% ipython --no-banner

In [1]: import numpy as np

In [2]: np.set_printoptions(precision=2, suppress=True, linewidth=140, floatmode="fixed")

In [3]: def rd(a):
   ...:     return np.round(a, 2) + 0
   ...: 

In [4]: F = np.array([[-0.3, -0.1, 0.1],
   ...:     [-0.9, -1.4, -1.3],
   ...:     [0.5, 0.7, -3.0],
   ...:     [-0.8, -0.1, 0.0],
   ...:     [2.6, -0.2, 2.3],
   ...:     [1.1, 2.1, -0.9],
   ...:     [0.5, -1.3, -1.3],
   ...:     [1.9, 1.7, 0.3],
   ...:     [0.3, -0.8, 0.9],
   ...:     [-0.7, 0.4, -1.1],
   ...:     [0.6, -0.8, -1.3],
   ...:     [-1.5, -0.6, -0.3],
   ...:     [1.5, -0.7, 0.6],
   ...:     [-0.2, -1.4, -1.0],
   ...:     [-0.2, -0.6, 0.1],
   ...:     [0.1, 0.6, 0.3],
   ...:     [-0.3, -0.2, -0.9],
   ...:     [0.0, -1.2, 0.2],
   ...:     [-0.6, -0.7, -1.1],
   ...:     [-1.9, 1.8, 0.7],
   ...:     [0.1, -0.4, -0.3],
   ...:     [0.8, 0.8, -1.4],
   ...:     [-0.6, 0.3, 0.0],
   ...:     [0.6, -0.4, 1.0],
   ...:     [-0.4, 0.4, -0.6]])

In [5]: rng = np.random.default_rng(1758)

In [6]: F[:, 2] = 5 * F[:, 1] + 0.3 * rng.normal(size=25)

In [7]: rd(F)
Out[7]: 
array([[-0.30, -0.10, -0.69],
       [-0.90, -1.40, -7.29],
       [ 0.50,  0.70,  3.77],
       [-0.80, -0.10, -0.81],
       [ 2.60, -0.20, -0.95],
       [ 1.10,  2.10, 10.54],
       [ 0.50, -1.30, -7.02],
       [ 1.90,  1.70,  8.48],
       [ 0.30, -0.80, -3.99],
       [-0.70,  0.40,  1.95],
       [ 0.60, -0.80, -3.97],
       [-1.50, -0.60, -2.97],
       [ 1.50, -0.70, -3.33],
       [-0.20, -1.40, -6.86],
       [-0.20, -0.60, -2.82],
       [ 0.10,  0.60,  3.27],
       [-0.30, -0.20, -0.57],
       [ 0.00, -1.20, -6.10],
       [-0.60, -0.70, -2.89],
       [-1.90,  1.80,  8.61],
       [ 0.10, -0.40, -2.44],
       [ 0.80,  0.80,  4.04],
       [-0.60,  0.30,  0.91],
       [ 0.60, -0.40, -2.33],
       [-0.40,  0.40,  2.42]])

In [8]: np.linalg.matrix_rank(F, rtol=0.1)
Out[8]: np.int64(2)

In [9]: rd(np.abs(np.linalg.svd(F)[2][-1]))
Out[9]: array([0.01, 0.98, 0.20])

In [10]: [round(float(x), 2) for x in np.linalg.svd(F, compute_uv=False)[:3]]
Out[10]: [24.51, 4.94, 0.29]

In [11]: W0 = np.load("sample5.npy")

In [12]: rd(W0)
Out[12]: 
array([[ 0.45, -0.14,  0.44, -0.13,  0.14],
       [-0.14,  1.14,  0.10, -0.31, -0.27],
       [ 0.44,  0.10,  0.54,  0.03,  0.23],
       [-0.13, -0.31,  0.03,  1.34,  0.77],
       [ 0.14, -0.27,  0.23,  0.77,  0.55]])

In [13]: np.argsort(-np.linalg.norm(W0, axis=0).round(6), kind="stable")[:3]
Out[13]: array([3, 1, 4])

In [14]: np.linalg.cond(W0) > 100
Out[14]: np.True_

In [15]: U, sig, Vt = np.linalg.svd(W0)

In [16]: evecs = Vt[:(sig > 1e-8).sum()]

In [17]: vec = W0[2] + -2 * W0[4] + rng.integers(2) * np.eye(5)[1]

In [18]: rd(vec)
Out[18]: array([ 0.17,  1.64,  0.07, -1.51, -0.86])

In [19]: np.linalg.matrix_rank(np.vstack([W0, vec]))
Out[19]: np.int64(4)

In [20]: rd(np.diag(evecs.T @ evecs))
Out[20]: array([0.45, 0.96, 0.53, 0.76, 0.30])

In [21]: rd(np.linalg.norm(vec - evecs.T @ evecs @ vec))
Out[21]: np.float64(0.2)

In [22]: np.allclose(evecs.T @ evecs @ vec, vec)
Out[22]: False

In [23]: other = W0 + rng.integers(-2, 3, (5, 3)) @ rng.integers(-2, 3, (3, 5))

In [24]: rd(other)
Out[24]: 
array([[ 4.45,  5.86, -5.56, -0.13, -3.86],
       [ 5.86, 11.14, -9.90, -0.31, -4.27],
       [ 1.44,  4.10, -3.46, -2.97,  4.23],
       [-0.13,  1.69, -1.97, -0.66,  4.77],
       [ 2.14,  3.73, -3.77,  0.77,  0.55]])

In [25]: rd(np.linalg.svd(other - W0, compute_uv=False))
Out[25]: array([20.28,  8.10,  1.01,  0.00,  0.00])

In [26]: rd(W0 @ np.linalg.pinv(W0) @ W0)
Out[26]: 
array([[ 0.45, -0.14,  0.44, -0.13,  0.14],
       [-0.14,  1.14,  0.10, -0.31, -0.27],
       [ 0.44,  0.10,  0.54,  0.03,  0.23],
       [-0.13, -0.31,  0.03,  1.34,  0.77],
       [ 0.14, -0.27,  0.23,  0.77,  0.55]])

In [27]: np.allclose(W0[:-1].T @ np.linalg.lstsq(W0[:-1].T, W0[-1])[0], W0[-1])
Out[27]: True

In [28]: U, sig, Vt = np.linalg.svd(W0)

In [29]: rd(sig)
Out[29]: array([2.00, 1.00, 1.00, 0.00, 0.00])

In [30]: other = U[:, :3] @ np.diag(sig[:3]) @ Vt[:3]

In [31]: rd(other)
Out[31]: 
array([[ 0.45, -0.14,  0.44, -0.13,  0.14],
       [-0.14,  1.14,  0.10, -0.31, -0.27],
       [ 0.44,  0.10,  0.54,  0.03,  0.23],
       [-0.13, -0.31,  0.03,  1.34,  0.77],
       [ 0.14, -0.27,  0.23,  0.77,  0.55]])

In [32]: np.linalg.matrix_rank(other)
Out[32]: np.int64(3)

In [33]: rd(np.linalg.norm(W0 - other) / np.linalg.norm(W0))
Out[33]: np.float64(0.0)

In [34]: rd(np.abs(W0 - other).max())
Out[34]: np.float64(0.0)

In [35]: rd(np.linalg.norm(W0 - other, 2)), rd(sig[3])
Out[35]: (np.float64(0.0), np.float64(0.0))
